>>> import numpy as np
>>> np.set_printoptions(precision=2, suppress=True, linewidth=140)
>>> def tidy(a):
...     return np.round(a, 2) + 0
... 
>>> data = np.load("arr.npy")
>>> tidy(data)
array([[-0.36, -0.59, -0.08, -0.34, -0.23],
       [ 0.16, -0.09, -0.06, -0.19, -0.36],
       [ 0.12,  0.17, -0.47, -0.54, -0.1 ],
       [-0.48,  0.03,  0.14, -0.1 , -0.4 ],
       [-0.48,  0.62,  0.13,  0.14, -0.24],
       [ 0.28, -0.32,  0.28,  0.36, -0.39],
       [-0.44, -0.33, -0.29,  0.45,  0.12],
       [ 0.  , -0.03,  0.08,  0.11,  0.39],
       [ 0.12, -0.02,  0.62, -0.19, -0.14],
       [ 0.28,  0.13, -0.41,  0.39, -0.5 ]])
>>> # orthonormal columns
>>> Xc = (data - data.mean(axis=0)) / data.std(axis=0)
>>> np.argwhere(np.abs(Xc) > 2)
array([[4, 1],
       [7, 4]])
>>> tidy(Xc.std(axis=0))
array([1., 1., 1., 1., 1.])
>>> coef = np.linalg.lstsq(np.delete(Xc, 1, axis=1), Xc[:, 1])[0]
>>> tidy(coef)
array([-0.06,  0.  ,  0.01, -0.11])
>>> tidy(1 - np.var(Xc[:, 1] - np.delete(Xc, 1, axis=1) @ coef))
np.float64(0.01)
>>> W0 = np.load("mat.npy")
>>> W0
array([[-3,  0, -1, -2],
       [ 2,  4,  3,  3],
       [ 4, -5,  1, -2],
       [ 3, -3,  2,  2],
       [-2,  5, -2, -4],
       [-1,  4,  1, -1],
       [ 4,  0,  0, -2]])
>>> O, r_ = np.linalg.qr(W0)
>>> O.shape, r_.shape
((7, 4), (4, 4))
>>> np.allclose(r_.T @ r_, W0.T @ W0)
True
>>> tidy(O @ r_)
array([[-3.,  0., -1., -2.],
       [ 2.,  4.,  3.,  3.],
       [ 4., -5.,  1., -2.],
       [ 3., -3.,  2.,  2.],
       [-2.,  5., -2., -4.],
       [-1.,  4.,  1., -1.],
       [ 4.,  0.,  0., -2.]])
